% python3 -q
>>> import numpy as np
>>> np.set_printoptions(precision=1, suppress=True, linewidth=140, floatmode="fixed")
>>> def rd(a):
...     return np.round(a, 1) + 0
... 
>>> data = np.loadtxt("run0.csv", delimiter=",")
>>> print(data)
[[ 0.8 -0.6 -1.5 -0.6 -0.1]
 [-1.2 -0.1  0.8  1.2 -1.1]
 [-0.9  0.7 -0.2  0.9  1.4]
 [-1.1  1.1 -1.0  0.9  1.7]
 [ 0.3  1.3 -1.3 -0.3  0.8]
 [ 1.6  0.8  1.2 -1.6  0.5]
 [-1.5 -1.5  1.4  1.5  0.1]
 [-1.4  0.0 -0.9  1.4  0.6]
 [-1.5 -0.3 -0.4  1.6 -0.6]
 [-1.3 -0.6 -0.5  1.3  1.3]
 [ 0.3 -0.6  0.8 -0.4  0.1]
 [-1.8 -0.8  0.1  1.9  0.2]
 [-1.6  0.7  0.4  1.4  1.5]
 [-0.7  1.2 -0.2  0.7 -0.4]
 [ 0.7  1.1  2.0 -0.7  2.0]
 [-0.2 -0.5  1.3  0.1  2.3]
 [ 1.0  1.0 -1.6 -1.0  0.6]
 [ 0.8  0.3  0.6 -0.6  0.8]
 [-0.3  2.2 -1.2  0.3  1.4]
 [ 0.3 -1.1 -0.4 -0.3 -0.9]
 [ 3.4 -0.5 -1.0 -3.3 -0.2]
 [ 0.5  0.0  0.0 -0.7  0.9]
 [ 0.4  0.8 -0.3 -0.6  0.4]
 [-0.9  0.7  1.2  0.8  1.5]
 [-0.5  0.3  1.1  0.7  0.2]
 [ 0.0 -1.4  1.5  0.1 -1.1]
 [ 1.5  1.7 -0.7 -1.7  1.3]
 [-0.1  0.3  1.2  0.1  0.0]
 [ 0.4 -0.8 -1.0 -0.2 -0.8]
 [-0.5 -1.5 -0.6  0.5 -0.5]
 [ 0.0  1.2  0.1  0.1 -0.8]
 [ 0.5 -1.1 -0.6 -0.5 -1.7]
 [ 1.2  0.2  0.4 -1.2 -0.6]
 [ 1.1  0.0  0.5 -1.4 -0.1]
 [-0.6 -0.6 -0.2  0.5  1.9]
 [ 1.1 -1.8  0.8 -1.2  1.0]
 [ 1.4 -0.2  0.6 -1.5  1.0]
 [-0.9 -0.1  0.6  0.8 -0.1]
 [ 0.3  0.4  0.6 -0.2  1.8]
 [ 1.0  0.0  0.1 -1.0  1.1]
 [ 1.0  1.7  0.5 -0.7  0.2]
 [ 0.0 -0.3  1.7  0.2 -0.7]]
>>> Y = np.c_[data[:, :4] @ np.array([[-2, -1, -1, -1], [1, -1, 1, -1], [1, -2, 0, 1], [2, -1, -2, -2]]), np.array([2, 3, 0, 2, 1, 2, 1, -3, 2, 1, -3, 2, 2, -3, 2, 3, -3, 3, 0, -3, -2, -2, -1, 3, -1, -3, 3, 3, -2, -1, 0, -1, -3, -3, 2, 1, -2, 1, -2, 0, -2, 3])]
>>> print(rd(Y))
[[ -4.9   3.4  -0.2  -0.5   2.0]
 [  5.5  -1.5  -1.3  -0.3   3.0]
 [  4.1  -0.3  -0.2  -1.8   0.0]
 [  4.1   1.1   0.4  -2.8   2.0]
 [ -1.2   1.3   1.6  -2.3   1.0]
 [ -4.4  -3.2   2.4   2.0   2.0]
 [  5.9  -1.3  -3.0   1.4   1.0]
 [  4.7   1.8  -1.4  -2.3  -3.0]
 [  5.5   1.0  -2.0  -1.8   2.0]
 [  4.1   1.6  -1.9  -1.2   1.0]
 [ -1.2  -0.9  -0.1   1.9  -3.0]
 [  6.7   0.5  -2.8  -1.1   2.0]
 [  7.1  -1.3  -0.5  -1.5   2.0]
 [  3.8  -0.8   0.5  -2.1  -3.0]
 [  0.3  -5.1   1.8   1.6   2.0]
 [  1.4  -2.0  -0.5   1.8   3.0]
 [ -4.6   2.2   2.0  -1.6  -3.0]
 [ -1.9  -1.7   0.7   0.7   3.0]
 [  2.2   0.2   1.9  -3.7   0.0]
 [ -2.7   1.9  -0.8   1.0  -3.0]
 [-14.9   2.4   2.7   2.7  -2.0]
 [ -2.4   0.2   0.9   0.9  -2.0]
 [ -1.5   0.0   1.6  -0.3  -1.0]
 [  5.3  -3.0   0.0  -0.2   3.0]
 [  3.8  -2.7  -0.6  -0.1  -1.0]
 [  0.3  -1.7  -1.6   2.7  -3.0]
 [ -5.4  -0.1   3.6  -0.5   3.0]
 [  1.9  -2.7   0.2   0.8   3.0]
 [ -3.0   2.6  -0.8  -0.2  -2.0]
 [ -0.1   2.7  -2.0   0.4  -1.0]
 [  1.5  -1.5   1.0  -1.3   0.0]
 [ -3.7   2.3  -0.6   1.0  -1.0]
 [ -4.2  -1.0   1.4   1.4  -3.0]
 [ -4.5  -0.7   1.7   2.2  -3.0]
 [  1.4   1.1  -1.0   0.0   2.0]
 [ -5.6   0.3  -0.5   3.9   1.0]
 [ -5.4  -0.9   1.4   2.4  -2.0]
 [  3.9  -1.0  -0.8   0.0   1.0]
 [  0.0  -1.7   0.5   0.3  -2.0]
 [ -3.9  -0.2   1.0   1.1   0.0]
 [ -1.2  -3.0   2.1  -0.8  -2.0]
 [  1.8  -3.3  -0.7   1.6   3.0]]
>>> print(rd(np.linalg.lstsq(data, Y[:, 0])[0]))
[-2.0  1.0  1.0  2.0  0.0]
>>> print(np.linalg.matrix_rank(Y))
5
>>> u, v = data[34], data[22]
>>> print(rd(u @ u))
4.6
>>> p = (u @ v) / (u @ u) * u
>>> print((v - p) @ u)
0.0
>>> print(rd(np.linalg.norm(u + v) ** 2 + np.linalg.norm(u - v) ** 2))
12.1
